% python3 -q
>>> import numpy as np
>>> np.set_printoptions(precision=1, suppress=True, linewidth=120)
>>> J = np.load("layer10.npy")
>>> J
array([[-2,  0, -1, -3,  1, -2,  1, -1,  3,  0, -3, -2,  0,  3,  2,  2],
       [ 2, -2, -1, -1, -1,  0,  3,  3,  2,  0,  3,  0,  3,  3, -1,  0],
       [-2,  0,  0, -3, -2, -1, -1,  1,  0,  2,  6,  2,  2, -2, -2, -3],
       [-2, -3, -2, -1,  2, -2, -3,  1,  0,  2, -6,  3,  1, -2, -2,  1],
       [ 1,  1, -3, -1,  2,  3,  1, -3,  2,  0, -6, -3, -3,  1,  2,  2],
       [ 1,  0, -2, -3,  3,  2, -3, -1, -3, -2, -9,  1, -1,  0,  3, -2]])
>>> A2 = J / np.sqrt((J ** 2).mean(axis=1, keepdims=True))
>>> np.linalg.matrix_rank(J - J.mean(axis=1, keepdims=True))
np.int64(6)
>>> A2[4]
array([ 0.4,  0.4, -1.2, -0.4,  0.8,  1.2,  0.4, -1.2,  0.8,  0. , -2.4, -1.2, -1.2,  0.4,  0.8,  0.8])
>>> A2 = J / np.linalg.norm(J, axis=1, keepdims=True)
>>> G = A2 @ A2.T
>>> np.round(np.degrees(np.arccos(np.clip(G[4, 5], -1, 1))), 1)
np.float64(53.8)
>>> np.argwhere(np.triu(np.abs(G) > 0.95, 1))
array([], shape=(0, 2), dtype=int64)
>>> f = np.array([9, 4, 0])
>>> np.cross(J[1, :3], J[0, :3])
array([ 2,  4, -4])
>>> np.array([np.convolve(row, f, "same") for row in J])
array([[ -8,  -9, -31,  -3, -14,   1,  -5,  23,  12, -27, -30,  -8,  27,  30,  26,   8],
       [-10, -17, -13, -13,  -4,  27,  39,  30,   8,  27,  12,  27,  39,   3,  -4,   0],
       [ -8,   0, -27, -30, -17, -13,   5,   4,  18,  62,  42,  26, -10, -26, -35, -12],
       [-35, -30, -17,  14, -10, -35,  -3,   4,  18, -46,   3,  21, -14, -26,   1,   4],
       [ 13, -23, -21,  14,  35,  21, -23,   6,   8, -54, -51, -39,  -3,  22,  26,   8],
       [  4, -18, -35,  15,  30, -19, -21, -31, -30, -89, -27,  -5,  -4,  27,  -6,  -8]])
>>> rng = np.random.default_rng(4257)
>>> A2 = J + rng.integers(-2, 3, (6, 1)) @ rng.integers(-2, 3, (1, 16))
>>> A2
array([[ 0, -1,  0, -3,  3,  0,  0, -2,  5, -2, -3, -2,  1,  1,  0,  4],
       [ 0, -1, -2, -1, -3, -2,  4,  4,  0,  2,  3,  0,  2,  5,  1, -2],
       [-2,  0,  0, -3, -2, -1, -1,  1,  0,  2,  6,  2,  2, -2, -2, -3],
       [-4, -2, -3, -1,  0, -4, -2,  2, -2,  4, -6,  3,  0,  0,  0, -1],
       [-1,  2, -4, -1,  0,  1,  2, -2,  0,  2, -6, -3, -4,  3,  4,  0],
       [-3,  2, -4, -3, -1, -2, -1,  1, -7,  2, -9,  1, -3,  4,  7, -6]])
>>> np.abs(A2 - J).sum(axis=1)
array([21, 21,  0, 21, 21, 42])
>>> A2 - J
array([[ 2, -1,  1,  0,  2,  2, -1, -1,  2, -2,  0,  0,  1, -2, -2,  2],
       [-2,  1, -1,  0, -2, -2,  1,  1, -2,  2,  0,  0, -1,  2,  2, -2],
       [ 0,  0,  0,  0,  0,  0,  0,  0,  0,  0,  0,  0,  0,  0,  0,  0],
       [-2,  1, -1,  0, -2, -2,  1,  1, -2,  2,  0,  0, -1,  2,  2, -2],
       [-2,  1, -1,  0, -2, -2,  1,  1, -2,  2,  0,  0, -1,  2,  2, -2],
       [-4,  2, -2,  0, -4, -4,  2,  2, -4,  4,  0,  0, -2,  4,  4, -4]])
>>> np.linalg.norm(A2, axis=0)
array([ 5.5,  3.7,  6.7,  5.5,  4.8,  5.1,  5.1,  5.5,  8.8,  6. , 14.4,  5.2,  5.8,  7.4,  8.4,  8.1])
>>> round(float(np.linalg.norm(A2[0], 1)), 1), np.round(np.linalg.norm(A2[0], np.inf), 1)
(27.0, np.float64(5.0))
>>> round(float(np.linalg.norm(A2, 1)), 1), round(np.linalg.norm(A2, np.inf), 1)
(33.0, np.float64(56.0))
>>> np.linalg.norm(A2, axis=1)
array([ 9.1,  9.9,  9.2, 11. , 11. , 17. ])
>>> round(np.linalg.norm(A2[0] - A2[3]), 1)
np.float64(14.9)
>>> A2 = np.array([[-3, 2, 0, 2, 1],
...     [2, -2, -1, 0, 0],
...     [3, 1, 0, -1, -3],
...     [-3, -3, 3, 0, -1],
...     [3, 1, 2, 0, 0],
...     [3, 0, -3, -3, 2],
...     [2, 1, 2, -3, 0]])
>>> F = A2.T @ A2
>>> F
array([[ 53,   7, -10, -24,  -3],
       [  7,  20,  -3,   0,   2],
       [-10,  -3,  27,   3,  -9],
       [-24,   0,   3,  23,  -1],
       [ -3,   2,  -9,  -1,  15]])
>>> ev, vecs = np.linalg.eig(F)
>>> np.round(F @ vecs[:, 0] - ev[0] * vecs[:, 0], 1) + 0
array([0., 0., 0., 0., 0.])
>>> np.sort(np.linalg.eigvals(F.T))
array([ 5.7, 12.3, 19.6, 30.7, 69.7])
>>> W1 = np.array([[-8, -7, -6], [3, -4, -5], [-9, 0, -4], [8, 4, 7], [6, 8, 0]])
>>> coef = np.array([0, 0, 1])
>>> H = np.maximum(F @ W1 + coef, 0)
>>> np.linalg.matrix_rank(H)
np.int64(3)
>>> (H > 0).mean(axis=0)
array([0.6, 0.6, 0.4])
>>> (H > 0).astype(int)
array([[0, 0, 0],
       [1, 0, 0],
       [0, 1, 0],
       [1, 1, 1],
       [1, 1, 1]])
>>> Z = np.array([[-1, 0, 4], [0, -1, -2], [-5, -2, 5]])
>>> H @ Z
array([[    0,     0,     0],
       [  -43,     0,   172],
       [    0,   -22,   -44],
       [-1813,  -840,  2338],
       [ -383,  -205,   704]])
>>> (H @ Z).round(6).argmax(axis=1)
array([0, 2, 0, 2, 2])
>>> W1 @ Z
array([[ 38,  19, -48],
       [ 22,  14,  -5],
       [ 29,   8, -56],
       [-43, -18,  59],
       [ -6,  -8,   8]])
>>> x0 = np.array([3, 1, 2, 2, -2])
>>> h = np.maximum(F @ x0, 0)
>>> np.flatnonzero(h > 1e-9)
array([0, 1, 2])
>>> F * (h > 1e-9)[:, None]
array([[ 53,   7, -10, -24,  -3],
       [  7,  20,  -3,   0,   2],
       [-10,  -3,  27,   3,  -9],
       [  0,   0,   0,   0,   0],
       [  0,   0,   0,   0,   0]])
>>> np.tanh(F @ x0)
array([ 1.,  1.,  1., -1., -1.])
>>> h
array([104,  31,  45,   0,   0])
>>> A2 = np.array([[3, -3], [0, -1]])
>>> Z = np.array([[5, 3], [7, 6]])
>>> M = np.kron(A2, Z)
>>> M
array([[ 15,   9, -15,  -9],
       [ 21,  18, -21, -18],
       [  0,   0,  -5,  -3],
       [  0,   0,  -7,  -6]])
>>> proj = np.triu(np.array([[-2, 2, -2, -2], [0, 0, 1, -1], [1, 2, 1, -2], [-1, -2, 0, 1]]), 1) + np.eye(4)
>>> A2 = proj @ M @ np.linalg.inv(proj)
>>> np.trace(A2), np.trace(M)
(np.float64(22.0), np.int64(22))
>>> round(float(np.linalg.det(A2)), 1)
729.0
>>> np.poly(A2)
array([   1.,  -22., -273.,  594.,  729.])
>>> np.linalg.matrix_rank(A2)
np.int64(4)
>>> proj @ M - M @ proj
array([[ 42.,   6.,   3.,  -9.],
       [  0., -42.,  26.,  21.],
       [  0.,   0.,  14.,   2.],
       [  0.,   0.,   0., -14.]])
>>> W0 = np.array([[5, 11, 13, 7],
...     [0, 0, 0, 0],
...     [1, 0, 0, 0],
...     [4, 3, 0, 4],
...     [7, 3, 0, 5],
...     [0, 0, 1, 0],
...     [0, 0, 0, 0],
...     [0, 0, 1, 0],
...     [0, 0, 0, 0],
...     [0, 0, 0, 0]])
>>> W1 = np.array([[0, 2, 3, 0], [-2, 3, 0, 0], [1, -1, 0, -2], [0, 3, 3, -3]])
>>> coef = np.array([0, -2, -3, 0])
>>> H = np.maximum(M @ W1 + coef, 0)
>>> H
array([[ 0, 43, 15, 57],
       [ 0, 61,  6, 96],
       [ 0,  0,  0, 19],
       [ 0,  0,  0, 32]])
>>> np.linalg.matrix_rank(H)
np.int64(3)
>>> Z = np.array([[3, -1, -2], [-3, 3, -1], [3, -1, 2], [1, -2, 0]])
>>> H @ Z
array([[-27,   0, -13],
       [-69, -15, -49],
       [ 19, -38,   0],
       [ 32, -64,   0]])
>>> (H @ Z).round(6).argmax(axis=1)
array([1, 1, 0, 0])
>>> W1 @ Z
array([[  3,   3,   4],
       [-15,  11,   1],
       [  4,   0,  -1],
       [ -3,  12,   3]])
>>> Xc = W0 - W0.mean(axis=0)
>>> vecs = np.linalg.svd(Xc)[2][:2]
>>> A2 = Xc - Xc @ vecs.T @ vecs
>>> A2.std(axis=0)
array([0.2, 0.2, 0.2, 0.2])
>>> np.diag(vecs.T @ vecs)
array([0.6, 0.3, 0.8, 0.3])
>>> round(float(np.linalg.norm(A2) / np.linalg.norm(Xc)), 1)
0.1
>>> x0 = np.array([3, -1, 2, 1])
>>> h = np.maximum(W0 @ x0, 0)
>>> np.maximum(W0 @ x0, 0) - np.maximum(-W0 @ x0, 0)
array([37,  0,  3, 13, 23,  2,  0,  2,  0,  0])
>>> np.maximum(W0 @ (3 * x0), 0)
array([111,   0,   9,  39,  69,   6,   0,   6,   0,   0])
>>> h
array([37,  0,  3, 13, 23,  2,  0,  2,  0,  0])
>>> arr = np.array([[-12.0, 12.0, -20.9, -26.9, -3.1, 0.1],
...     [-8.0, 19.9, -30.9, -22.0, -13.1, -10.0],
...     [3.2, 8.9, -9.9, 2.2, -8.0, -7.9],
...     [-14.1, 22.9, -43.0, -31.9, -19.1, -13.9],
...     [-1.2, 7.0, -4.1, -8.2, -1.9, 0.0],
...     [-3.2, 21.0, -21.1, -19.0, -13.0, -7.9],
...     [-7.1, 22.0, -32.9, -21.9, -19.0, -13.9],
...     [2.0, 28.1, -25.1, -16.1, -27.1, -18.0],
...     [-6.0, 20.9, -18.0, -28.0, -12.0, -4.0],
...     [5.9, 33.1, -19.9, -14.9, -22.2, -13.9]])
>>> arr
array([[-12. ,  12. , -20.9, -26.9,  -3.1,   0.1],
       [ -8. ,  19.9, -30.9, -22. , -13.1, -10. ],
       [  3.2,   8.9,  -9.9,   2.2,  -8. ,  -7.9],
       [-14.1,  22.9, -43. , -31.9, -19.1, -13.9],
       [ -1.2,   7. ,  -4.1,  -8.2,  -1.9,   0. ],
       [ -3.2,  21. , -21.1, -19. , -13. ,  -7.9],
       [ -7.1,  22. , -32.9, -21.9, -19. , -13.9],
       [  2. ,  28.1, -25.1, -16.1, -27.1, -18. ],
       [ -6. ,  20.9, -18. , -28. , -12. ,  -4. ],
       [  5.9,  33.1, -19.9, -14.9, -22.2, -13.9]])
>>> ev, vecs = np.linalg.eig(M)
>>> np.round(M @ vecs[:, 0] - ev[0] * vecs[:, 0], 1) + 0
array([0., 0., 0., 0.])
>>> ev
array([  2.7,  30.3,  -0.9, -10.1])
>>> np.round(np.sort(np.linalg.eigvals(np.linalg.inv(M))), 1) + 0
array([-1.1, -0.1,  0. ,  0.4])
>>> round(float(np.prod(ev)), 1)
729.0
>>> Q, vecs = np.linalg.qr(arr[:, :1])[0], np.linalg.qr(arr[:, 1:])[0]
>>> sigma = np.linalg.svd(Q.T @ vecs, compute_uv=False)
>>> np.round(np.linalg.norm(Q @ Q.T - vecs @ vecs.T, 2), 1)
np.float64(1.0)
>>> z = rng.permutation(4)
>>> A2 = W0[:, z] * rng.choice([-1, 1], 4)
>>> A2
array([[-13,  11,  -5,   7],
       [  0,   0,   0,   0],
       [  0,   0,  -1,   0],
       [  0,   3,  -4,   4],
       [  0,   3,  -7,   5],
       [ -1,   0,   0,   0],
       [  0,   0,   0,   0],
       [ -1,   0,   0,   0],
       [  0,   0,   0,   0],
       [  0,   0,   0,   0]])
>>> U, _, Vh = np.linalg.svd(W0.T @ A2)
>>> np.round(np.linalg.lstsq(W0, A2)[0], 1) + 0
array([[ 0.,  0., -1.,  0.],
       [ 0.,  1.,  0.,  0.],
       [-1.,  0.,  0.,  0.],
       [ 0.,  0.,  0.,  1.]])
>>> np.round(U @ Vh, 1) + 0
array([[ 0.,  0., -1.,  0.],
       [ 0.,  1.,  0.,  0.],
       [-1.,  0.,  0.,  0.],
       [ 0.,  0.,  0.,  1.]])
>>> x0 = np.array([0, 1, -3, -3, 1, 0])
>>> target = arr @ x0
>>> coef, lr = np.zeros(6), 1 / np.linalg.norm(arr, 2) ** 2
>>> for i in range(30):
...     coef -= lr * arr.T @ (arr @ coef - target)
...     if i % 10 == 0: print(i, round(np.linalg.norm(arr @ coef - target), 1))
... 
0 71.1
10 35.9
20 19.1
>>> coef
array([-1.3,  1. , -2.3, -2.6, -0.3, -0.1])
>>> G = arr.T @ arr
>>> np.round(np.linalg.svd(arr, compute_uv=False) ** 2, 1) + 0
array([17729. ,  1206.9,   318.4,    34.8,     0.1,     0. ])
>>> np.round(np.linalg.eigvalsh(G)[::-1], 1) + 0
array([17729. ,  1206.9,   318.4,    34.8,     0.1,     0. ])
>>> (arr @ arr.T).shape
(10, 10)
>>> np.allclose(G, G.T)
True
>>> A = np.loadtxt("sample16.csv", delimiter=",")
>>> A
array([[-2.,  1.,  0.,  0.,  0.,  0.,  0.,  0.,  0.,  0.,  0.,  0.,  0.,  0.,  0.,  0.],
       [ 0., -2.,  1.,  0.,  0.,  0.,  0.,  0.,  0.,  0.,  0.,  0.,  0.,  0.,  0.,  0.],
       [ 0.,  0., -2.,  1.,  0.,  0.,  0.,  0.,  0.,  0.,  0.,  0.,  0.,  0.,  0.,  0.],
       [ 0.,  0.,  0., -2.,  1.,  0.,  0.,  0.,  0.,  0.,  0.,  0.,  0.,  0.,  0.,  0.],
       [ 0.,  0.,  0.,  0., -2.,  1.,  0.,  0.,  0.,  0.,  0.,  0.,  0.,  0.,  0.,  0.],
       [ 0.,  0.,  0.,  0.,  0., -2.,  1.,  0.,  0.,  0.,  0.,  0.,  0.,  0.,  0.,  0.],
       [ 0.,  0.,  0.,  0.,  0.,  0., -2.,  1.,  0.,  0.,  0.,  0.,  0.,  0.,  0.,  0.],
       [ 0.,  0.,  0.,  0.,  0.,  0.,  0., -2.,  1.,  0.,  0.,  0.,  0.,  0.,  0.,  0.],
       [ 0.,  0.,  0.,  0.,  0.,  0.,  0.,  0., -2.,  1.,  0.,  0.,  0.,  0.,  0.,  0.],
       [ 0.,  0.,  0.,  0.,  0.,  0.,  0.,  0.,  0., -2.,  1.,  0.,  0.,  0.,  0.,  0.],
       [ 0.,  0.,  0.,  0.,  0.,  0.,  0.,  0.,  0.,  0., -2.,  1.,  0.,  0.,  0.,  0.],
       [ 0.,  0.,  0.,  0.,  0.,  0.,  0.,  0.,  0.,  0.,  0., -2.,  1.,  0.,  0.,  0.],
       [ 0.,  0.,  0.,  0.,  0.,  0.,  0.,  0.,  0.,  0.,  0.,  0., -2.,  1.,  0.,  0.],
       [ 0.,  0.,  0.,  0.,  0.,  0.,  0.,  0.,  0.,  0.,  0.,  0.,  0., -2.,  1.,  0.],
       [ 0.,  0.,  0.,  0.,  0.,  0.,  0.,  0.,  0.,  0.,  0.,  0.,  0.,  0., -2.,  1.],
       [ 0.,  0.,  0.,  0.,  0.,  0.,  0.,  0.,  0.,  0.,  0.,  0.,  0.,  0.,  0., -2.]])
>>> np.sort(np.linalg.eigvals(A))
array([-2., -2., -2., -2., -2., -2., -2., -2., -2., -2., -2., -2., -2., -2., -2., -2.])
>>> np.linalg.matrix_rank(A - A[0, 0] * np.eye(16))
np.int64(15)
>>> np.prod(np.diag(A)), np.round(np.linalg.det(A), 1)
(np.float64(65536.0), np.float64(65536.0))
